In [1]: import numpy as np

In [2]: from numpy import linalg as LA

In [3]: np.set_printoptions(precision=3, suppress=True, linewidth=140)

In [4]: s = 20 * 0.7 ** np.arange(5)

In [5]: Q, _ = LA.qr(np.array([[1.8, -0.6, -1.9, 1.8, -1.1],
   ...:     [-0.4, 1.0, -0.7, 1.7, 0.1],
   ...:     [0.3, -0.5, 1.0, 1.2, 0.2],
   ...:     [1.2, 0.1, -0.7, -1.3, -0.1],
   ...:     [-0.6, 0.3, -0.2, 0.6, 0.9]]))

In [6]: rng = np.random.default_rng(51297)

In [7]: K = rng.normal(size=(19, 5)) * s @ Q

In [8]: print(K)
[[ -3.882  11.482  -6.181  -3.619  -0.44 ]
 [-19.886  -4.264  11.193   7.513   8.566]
 [ 35.272  -0.991 -31.448  -2.58   -0.755]
 [-25.13   -6.153   5.185   2.047  -0.999]
 [  7.484  -4.171   2.447   0.282  -5.05 ]
 [ -0.04   14.948 -16.08  -15.27    7.37 ]
 [ -3.    -11.265  18.373  -9.236  -0.949]
 [  3.515   6.29  -16.18    9.452   7.633]
 [  6.444  14.988 -17.876 -23.735   9.973]
 [ -3.117   2.927   5.407  18.683  -1.817]
 [ -0.776  17.147  -6.647   9.157   0.011]
 [ 17.371   7.53  -13.995  -7.033   2.754]
 [  4.819 -19.346  12.006   8.199  -4.651]
 [ -9.872  10.403   4.688   9.477   6.222]
 [ 16.84    6.778  -7.46  -16.453  -5.904]
 [ 13.414  14.467  -8.527  -3.407  -3.502]
 [  3.253 -15.064   4.933  -2.895   0.151]
 [ 12.916   3.511 -19.11   -9.599   5.423]
 [-13.399   6.602   6.688  -9.991  -8.033]]

In [9]: x0 = np.array([1, 1, 2, 0, 0])

In [10]: LA.norm(K @ x0) <= LA.norm(K, 2) * LA.norm(x0) + 1e-9
Out[10]: np.True_
